% ipython --no-banner

In [1]: import numpy as np

In [2]: import numpy.linalg as la

In [3]: np.set_printoptions(suppress=True, linewidth=100)

In [4]: def tidy(a):
   ...:     return np.round(a, 2) + 0
   ...: 

In [5]: feats = np.load("sample13.npy")

In [6]: feats
Out[6]: 
array([[ 0.6 , -0.4 ,  0.  ,  1.5 ,  0.  ,  0.1 ,  1.3 ,  1.2 ,  1.7 ,  1.  , -0.2 ,  1.1 ],
       [ 1.  , -0.8 ,  1.3 ,  0.3 ,  0.2 , -1.7 ,  0.4 ,  0.  , -0.6 ,  0.  , -1.1 , -0.1 ],
       [ 0.7 , -3.  , -0.5 ,  0.8 , -1.  ,  1.6 ,  0.2 ,  1.  ,  1.4 ,  0.5 ,  0.8 ,  0.8 ],
       [-0.8 , -1.4 , -0.1 ,  0.  ,  0.6 ,  1.  , -0.9 , -0.6 , -0.4 ,  0.  ,  0.6 , -0.3 ],
       [ 0.08,  0.93,  0.16,  0.17,  0.3 , -2.45, -0.15,  0.08, -0.62, -0.88,  0.83, -0.81],
       [ 1.6 , -0.8 ,  0.9 , -0.2 , -0.8 , -0.9 , -1.8 ,  0.8 , -0.9 ,  0.5 , -1.4 , -0.3 ],
       [-0.6 , -1.  ,  1.6 ,  0.4 ,  0.5 , -0.1 , -0.1 ,  0.7 ,  0.6 ,  0.7 ,  1.3 , -1.9 ],
       [-0.9 ,  0.9 , -1.  ,  0.5 ,  3.4 , -1.  ,  0.3 ,  0.6 ,  0.4 ,  0.6 ,  0.4 ,  0.8 ],
       [-0.2 ,  0.1 ,  0.4 ,  1.2 , -1.3 ,  0.5 , -0.2 , -0.1 ,  0.3 , -0.3 ,  0.  ,  0.5 ],
       [-0.4 ,  0.5 ,  0.6 ,  0.5 , -1.5 ,  0.4 , -0.8 , -0.2 ,  1.2 , -1.1 ,  0.2 ,  0.3 ],
       [-0.2 , -0.3 ,  0.3 ,  1.7 , -0.1 ,  0.2 , -1.6 , -0.4 ,  0.4 ,  0.6 , -1.9 ,  0.6 ],
       [ 0.1 ,  0.9 ,  0.3 ,  0.3 ,  0.5 , -2.4 , -0.3 ,  0.  , -0.7 , -0.8 ,  0.7 , -1.  ],
       [-0.1 ,  0.4 ,  0.4 , -0.5 , -1.4 ,  0.4 , -0.7 , -0.1 ,  0.3 ,  0.  , -1.2 ,  0.6 ]])

In [7]: out = feats / la.norm(feats, axis=1, keepdims=True)

In [8]: C2 = out @ out.T

In [9]: tidy(C2[11])
Out[9]: array([-0.36,  0.41, -0.64, -0.29,  0.99,  0.14,  0.19,  0.26, -0.27, -0.1 , -0.24,  1.  , -0.4 ])

In [10]: (C2 - 2 * np.eye(13)).round(6).argmax(axis=1)
Out[10]: array([ 2,  5,  0,  2, 11,  1,  3, 11,  9,  8,  8,  4,  9])

In [11]: tidy(np.degrees(np.arccos(np.clip(C2[11, 2], -1, 1))))
Out[11]: np.float64(129.71)

In [12]: np.argwhere(np.triu(np.abs(C2) > 0.95, 1))
Out[12]: array([[ 4, 11]])

In [13]: O, evecs = la.qr(feats[:, :11])[0], la.qr(feats[:, 11:])[0]

In [14]: sig = la.svd(O.T @ evecs, compute_uv=False)

In [15]: tidy(sig)
Out[15]: array([1.])

In [16]: tidy(np.degrees(np.arccos(sig.clip(0, 1))))
Out[16]: array([5.1])

In [17]: x = np.array([3, 0, 3, -1, -1, -2, 2, 3, 1, 0, 2, -1])

In [18]: target = feats @ x

In [19]: tidy(la.pinv(feats) @ feats)
Out[19]: 
array([[1., 0., 0., 0., 0., 0., 0., 0., 0., 0., 0., 0.],
       [0., 1., 0., 0., 0., 0., 0., 0., 0., 0., 0., 0.],
       [0., 0., 1., 0., 0., 0., 0., 0., 0., 0., 0., 0.],
       [0., 0., 0., 1., 0., 0., 0., 0., 0., 0., 0., 0.],
       [0., 0., 0., 0., 1., 0., 0., 0., 0., 0., 0., 0.],
       [0., 0., 0., 0., 0., 1., 0., 0., 0., 0., 0., 0.],
       [0., 0., 0., 0., 0., 0., 1., 0., 0., 0., 0., 0.],
       [0., 0., 0., 0., 0., 0., 0., 1., 0., 0., 0., 0.],
       [0., 0., 0., 0., 0., 0., 0., 0., 1., 0., 0., 0.],
       [0., 0., 0., 0., 0., 0., 0., 0., 0., 1., 0., 0.],
       [0., 0., 0., 0., 0., 0., 0., 0., 0., 0., 1., 0.],
       [0., 0., 0., 0., 0., 0., 0., 0., 0., 0., 0., 1.]])

In [20]: tidy(la.solve(feats.T @ feats, feats.T @ target))
Out[20]: array([ 3.,  0.,  3., -1., -1., -2.,  2.,  3.,  1.,  0.,  2., -1.])

In [21]: rng = np.random.default_rng(3)

In [22]: target = target + 0.3 * rng.normal(size=13)

In [23]: tidy(target)
Out[23]: 
array([  7.11,   7.13,   3.33,  -7.97,   6.8 ,   5.64,   8.69,  -4.87,  -1.46,   0.9 , -10.03,
         6.19,  -2.48])

In [24]: beta, *_ = la.lstsq(feats, target)

In [25]: [round(float(la.norm(la.solve(feats.T @ feats + lam * np.eye(12), feats.T @ target))), 2) for lam in (0, 1, 10, 100)]
Out[25]: [9.69, 5.8, 3.42, 0.74]

In [26]: beta.round()
Out[26]: array([ 6.,  1.,  4., -2., -1., -2.,  1., -1.,  3.,  3.,  5.,  0.])
